$ python -q
>>> import numpy as np
>>> np.set_printoptions(precision=1, suppress=True, linewidth=160, floatmode="fixed")
>>> def rnd(a):
...     return np.round(a, 1) + 0
... 
>>> F = np.loadtxt("arr.csv", delimiter=",")
>>> rnd(F)
array([[ 0.7,  0.0,  0.0,  0.7],
       [ 0.0,  1.0,  0.0,  0.0],
       [ 0.0,  0.0,  1.0,  0.0],
       [-0.7,  0.0,  0.0,  0.7]])
>>> r0 = np.array([2, 5, 5, 1])
>>> A2 = F + np.outer(r0, np.eye(4)[2])
>>> rnd(A2)
array([[ 0.7,  0.0,  2.0,  0.7],
       [ 0.0,  1.0,  5.0,  0.0],
       [ 0.0,  0.0,  6.0,  0.0],
       [-0.7,  0.0,  1.0,  0.7]])
>>> r0 = np.array([1, 5])
>>> rnd(np.cross(A2[3, :3], A2[0, :3]))
array([0.0, 2.1, 0.0])
>>> rnd(np.polyval(r0, A2[3]))
array([4.3, 5.0, 6.0, 5.7])
>>> rnd(np.correlate(A2[3], A2[0], "full"))
array([-0.5, -1.4,  0.7,  2.0,  1.4,  0.7,  0.5])
>>> rnd(np.array([np.convolve(row, r0, "same") for row in A2]))
array([[ 0.7,  3.5,  2.0, 10.7],
       [ 0.0,  1.0, 10.0, 25.0],
       [ 0.0,  0.0,  6.0, 30.0],
       [-0.7, -3.5,  1.0,  5.7]])
>>> rnd(np.convolve(A2[3], r0))
array([-0.7, -3.5,  1.0,  5.7,  3.5])
>>> rng = np.random.default_rng(17472)
>>> idx = rng.permutation(4)
>>> idx
array([0, 3, 1, 2])
>>> A2 = F[idx][:, idx]
>>> rnd(np.diag(A2))
array([0.7, 0.7, 1.0, 1.0])
>>> rnd(A2)
array([[ 0.7,  0.7,  0.0,  0.0],
       [-0.7,  0.7,  0.0,  0.0],
       [ 0.0,  0.0,  1.0,  0.0],
       [ 0.0,  0.0,  0.0,  1.0]])
>>> def softmax(z):
...     e = np.exp(z - z.max(axis=-1, keepdims=True))
...     return e / e.sum(axis=-1, keepdims=True)
... 
>>> rnd(softmax(10 * F[1]))
array([0.0, 1.0, 0.0, 0.0])
>>> att = F @ F.T / np.sqrt(4)
>>> rnd(softmax(att)[1] @ F)
array([0.0, 0.4, 0.2, 0.3])
>>> rnd(softmax(att + np.triu(np.full(att.shape, -np.inf), 1)))
array([[1.0, 0.0, 0.0, 0.0],
       [0.4, 0.6, 0.0, 0.0],
       [0.3, 0.3, 0.5, 0.0],
       [0.2, 0.2, 0.2, 0.4]])
>>> arr = np.loadtxt("run18.csv", delimiter=",")
>>> arr
array([[ 0.2, -0.9, -0.6,  1.8, -0.2, -1.3, -0.1,  2.1,  0.6],
       [-1.6,  1.2, -1.5,  0.0, -0.5,  1.3, -0.1, -0.3,  1.4],
       [ 0.8, -1.8,  0.6, -0.3, -0.9, -1.6, -0.7, -0.6,  0.0],
       [-0.6,  1.0,  0.6,  1.3,  0.2, -1.0, -1.8,  0.8, -0.9]])
>>> W1 = np.array([[3, 2, 2, 5, 2],
...     [4, 1, 1, 1, 2],
...     [0, 0, 5, 3, 5],
...     [5, 1, 2, 0, 2],
...     [2, 3, 3, 4, 5],
...     [3, 0, 4, 0, 2],
...     [1, 4, 1, 0, 1],
...     [5, 5, 3, 3, 1],
...     [3, 4, 4, 3, 5]])
>>> b = np.array([4, -1, 4, -3, 3])
>>> hid = np.maximum(arr @ W1 + b, 0)
>>> (hid > 0).astype(int)
array([[1, 1, 1, 1, 1],
       [1, 0, 1, 0, 1],
       [0, 0, 0, 0, 0],
       [1, 0, 1, 0, 1]])
>>> rnd((hid > 0).mean(axis=0))
array([0.8, 0.2, 0.8, 0.2, 0.8])
>>> np.linalg.matrix_rank(hid)
np.int64(3)
>>> W2 = np.array([[2, 2], [-2, 0], [1, 2], [-1, 1], [2, -2]])
>>> W1 @ W2
array([[ 3, 11],
       [10,  7],
       [12,  3],
       [14, 10],
       [ 7,  4],
       [14, 10],
       [-3,  2],
       [ 2, 17],
       [ 9,  7]])
>>> feats = np.loadtxt("x.csv", delimiter=",")
>>> feats
array([[-4.0, -1.0, -4.0, -1.0,  0.0, -6.0,  2.0,  4.0,  0.0,  6.0],
       [-1.0, -2.0,  6.0, -4.0, -2.0,  4.0, -2.0,  1.0,  1.0,  0.0],
       [-4.0,  6.0, -2.0, -6.0, -2.0, -1.0,  3.0, -1.0,  4.0, -1.0],
       [-1.0, -4.0, -6.0, -6.0, -1.0, -1.0, -1.0,  4.0,  1.0,  0.0],
       [ 0.0, -2.0, -2.0, -1.0, -4.0,  5.0, -6.0, -4.0,  3.0,  3.0],
       [-6.0,  4.0, -1.0, -1.0,  5.0,  2.0, -3.0, -3.0,  5.0,  2.0],
       [ 2.0, -2.0,  3.0, -1.0, -6.0, -3.0,  2.0, -1.0,  0.0,  1.0],
       [ 4.0,  1.0, -1.0,  4.0, -4.0, -3.0, -1.0, -6.0, -1.0,  0.0],
       [ 0.0,  1.0,  4.0,  1.0,  3.0,  5.0,  0.0, -1.0, -2.0, -2.0],
       [ 6.0,  0.0, -1.0,  0.0,  3.0,  2.0,  1.0,  0.0, -2.0, -6.0]])
>>> np.all(np.linalg.eigvalsh(feats) > 0)
np.False_
>>> rnd(np.linalg.eigvalsh(feats).min())
np.float64(-16.9)
